>>> import numpy as np
>>> np.set_printoptions(precision=2, suppress=True, linewidth=100)
>>> F = np.loadtxt("case16.csv", delimiter=",")
>>> F
array([[ 1.6, -1.5, -1.6,  1.7,  1. , -0.3,  0.3,  0.6, -0.1, -0.3],
       [-0.8,  0. ,  1.1, -0.8, -0.7, -1. ,  1.1, -0.7, -0.6,  0. ],
       [ 1.1,  1.8, -0.2,  0.2,  1. ,  0.1,  0.1,  0.5,  0.7, -0.7],
       [-2.4, -0.1, -1.6,  0.3, -1.3,  0. , -0.4,  0.7, -0.1, -0.8],
       [ 0.4,  0.2, -0.5, -0.2,  0.6,  0. , -0.8, -0.3,  2.4,  0.3],
       [ 0.8, -0.8, -0.3, -1.7, -0.8, -0.5, -0.5, -0.3,  0. ,  1.7],
       [ 0.8,  0.9,  0.8, -0.6, -1. ,  0. ,  1. ,  0.6,  0.5, -0.6]])
>>> B = np.array([[-1, 2, -1],
...     [0, 0, 1],
...     [0, 1, 1],
...     [-1, 0, 0],
...     [2, 1, -2],
...     [1, -1, 0],
...     [-1, -1, 2],
...     [1, 1, 1],
...     [-2, -1, 1],
...     [2, 0, 2]])
>>> np.linalg.matrix_rank(F @ B)
np.int64(3)
>>> np.einsum("ij,ij->i", F, F)
array([11.9 ,  6.04,  6.78, 11.41,  7.43,  8.38,  5.42])
>>> np.einsum("ik,kj->ij", F, B)
array([[-1.7,  3.3, -6.2],
       [-1.4, -1.4,  4.2],
       [-1.6,  2.6, -1.5],
       [-0.8, -6.5,  1.5],
       [-2.7, -1. , -0.8],
       [ 2.4,  1.2,  1.8],
       [-4.8,  0.5,  4.8]])
>>> vec = np.array([5, 8, 3, 1, 0, 1, 8, 5, 3, 7])
>>> h = np.maximum(F @ vec, 0)
>>> F * (h > 1e-9)[:, None]
array([[ 0. , -0. , -0. ,  0. ,  0. , -0. ,  0. ,  0. , -0. , -0. ],
       [-0.8,  0. ,  1.1, -0.8, -0.7, -1. ,  1.1, -0.7, -0.6,  0. ],
       [ 1.1,  1.8, -0.2,  0.2,  1. ,  0.1,  0.1,  0.5,  0.7, -0.7],
       [-0. , -0. , -0. ,  0. , -0. ,  0. , -0. ,  0. , -0. , -0. ],
       [ 0.4,  0.2, -0.5, -0.2,  0.6,  0. , -0.8, -0.3,  2.4,  0.3],
       [ 0.8, -0.8, -0.3, -1.7, -0.8, -0.5, -0.5, -0.3,  0. ,  1.7],
       [ 0.8,  0.9,  0.8, -0.6, -1. ,  0. ,  1. ,  0.6,  0.5, -0.6]])
>>> np.flatnonzero(h > 1e-9)
array([1, 2, 4, 5, 6])
>>> feats = np.array([[-3, 0, 3, -1],
...     [-2, 0, 0, 1],
...     [-3, -2, 0, -2],
...     [-2, 3, 1, -1],
...     [0, 0, 1, -1],
...     [3, 3, -2, 0],
...     [-1, -2, -3, 2],
...     [0, 0, 0, 0],
...     [1, -1, 0, 0],
...     [1, 2, -1, 3]])
>>> np.diff(feats, axis=0)
array([[ 1,  0, -3,  2],
       [-1, -2,  0, -3],
       [ 1,  5,  1,  1],
       [ 2, -3,  0,  0],
       [ 3,  3, -3,  1],
       [-4, -5, -1,  2],
       [ 1,  2,  3, -2],
       [ 1, -1,  0,  0],
       [ 0,  3, -1,  3]])
>>> np.linalg.matrix_rank(feats)
np.int64(4)
>>> feats[10]
Traceback (most recent call last):
  File "<python-input-15>", line 1, in <module>
    feats[10]
    ~~~~~^^^^
IndexError: index 10 is out of bounds for axis 0 with size 10
>>> np.abs(feats).max()
np.int64(3)
>>> round(np.linalg.norm(feats), 2)
np.float64(10.72)
>>> np.unravel_index(np.abs(feats).argmax(), feats.shape)
(np.int64(0), np.int64(0))
>>> P = feats @ np.linalg.solve(feats.T @ feats, feats.T)
>>> np.linalg.matrix_rank(np.eye(10) - P)
np.int64(6)
>>> np.round(np.linalg.eigvalsh(P), 2) + 0
array([0., 0., 0., 0., 0., 0., 1., 1., 1., 1.])
>>> np.allclose(P @ P, P)
True
>>> J = np.load("x.npy")
>>> J
array([[ -1.  ,  -2.4 ,   0.6 ,  -1.4 ,   1.7 ,  -1.3 ,  -5.62,   1.4 ],
       [  0.2 ,  -0.6 ,  -1.1 ,   0.8 ,  -0.2 ,   0.2 ,   3.26,   0.6 ],
       [  0.1 ,  -1.  ,   0.4 ,  -1.1 ,   2.  ,   0.2 ,  -4.32,  -0.8 ],
       [  1.  ,   0.4 ,  -0.8 ,  -0.5 ,   1.  ,   0.6 ,  -1.95,   1.2 ],
       [ -0.4 ,  -0.3 ,  -1.  ,   0.7 ,   0.  ,   0.5 ,   2.89,   0.7 ],
       [  0.  ,   0.4 ,   1.8 ,  -2.8 ,   0.1 ,  -1.2 , -11.14,   0.5 ],
       [  0.9 ,  -0.5 ,  -1.4 ,  -1.6 ,   1.3 ,   0.8 ,  -6.42,  -0.3 ],
       [  1.  ,   0.8 ,  -0.8 ,  -0.3 ,   1.8 ,   1.3 ,  -1.24,   1.3 ],
       [  0.  ,  -0.2 ,   0.9 ,  -0.9 ,   0.1 ,  -1.2 ,  -3.61,   0.6 ],
       [  0.6 ,   0.4 ,   0.1 ,   0.9 ,  -0.7 ,   1.4 ,   3.6 ,  -0.7 ],
       [  0.8 ,  -1.7 ,  -0.6 ,  -0.4 ,  -1.1 ,  -0.6 ,  -1.57,   1.8 ],
       [ -0.8 ,  -1.2 ,  -0.6 ,   0.5 ,   1.9 ,   1.7 ,   1.98,  -1.  ],
       [  0.5 ,   1.8 ,  -1.  ,  -0.1 ,  -1.  ,   1.2 ,  -0.34,  -0.2 ],
       [ -0.6 ,  -0.3 ,   0.7 ,  -0.8 ,  -0.7 ,  -0.4 ,  -3.21,  -2.  ]])
>>> O, V = np.linalg.qr(J[:, :1])[0], np.linalg.qr(J[:, 1:])[0]
>>> sig = np.linalg.svd(O.T @ V, compute_uv=False)
>>> np.round(np.linalg.norm(O @ O.T - V @ V.T, 2), 2)
np.float64(1.0)
>>> sig
array([0.81])
>>> (sig > 0.9).sum()
np.int64(0)
>>> [round(float(x), 2) for x in np.linalg.svd(J, compute_uv=False)[:3]]
[17.6, 5.13, 4.63]
>>> np.linalg.cond(J) > 100
np.True_
>>> round(np.log10(np.linalg.cond(J)))
3
>>> np.linalg.matrix_rank(J, rtol=0.1)
np.int64(5)
>>> np.argsort(-np.linalg.norm(J, axis=0).round(6), kind="stable")[:3]
array([6, 4, 3])
>>> vec = np.array([-2, -1, -1, -1, -1, -2, -2, 1])
>>> target = J @ vec
>>> np.round(np.linalg.pinv(J) @ J, 2) + 0
array([[1., 0., 0., 0., 0., 0., 0., 0.],
       [0., 1., 0., 0., 0., 0., 0., 0.],
       [0., 0., 1., 0., 0., 0., 0., 0.],
       [0., 0., 0., 1., 0., 0., 0., 0.],
       [0., 0., 0., 0., 1., 0., 0., 0.],
       [0., 0., 0., 0., 0., 1., 0., 0.],
       [0., 0., 0., 0., 0., 0., 1., 0.],
       [0., 0., 0., 0., 0., 0., 0., 1.]])
>>> rng = np.random.default_rng(5181)
>>> target = target + 0.3 * rng.normal(size=14)
>>> target
array([ 19.07,  -5.67,   6.76,   1.84,  -4.5 ,  25.46,  10.83,  -2.34,  11.06, -12.88,   8.22,
        -7.49,  -2.49,   6.85])
>>> beta, *_ = np.linalg.lstsq(J, target)
>>> np.round(np.linalg.norm(target - J @ beta), 2)
np.float64(0.75)
>>> [round(float(np.linalg.norm(np.linalg.solve(J.T @ J + lam * np.eye(8), J.T @ target))), 2) for lam in (0, 1, 10, 100)]
[4.62, 3.71, 2.8, 1.75]
>>> E = np.load("a.npy")
>>> E
array([[-0.59, -0.68, -0.43],
       [ 0.8 , -0.42, -0.42],
       [ 0.11, -0.59,  0.8 ]])
>>> B = np.linalg.inv(E)
>>> np.linalg.inv(B)
array([[-0.59, -0.68, -0.43],
       [ 0.8 , -0.42, -0.42],
       [ 0.11, -0.59,  0.8 ]])
>>> round(float(np.linalg.slogdet(E)[0]), 2)
1.0
>>> np.round(E @ B, 2) + 0
array([[1., 0., 0.],
       [0., 1., 0.],
       [0., 0., 1.]])
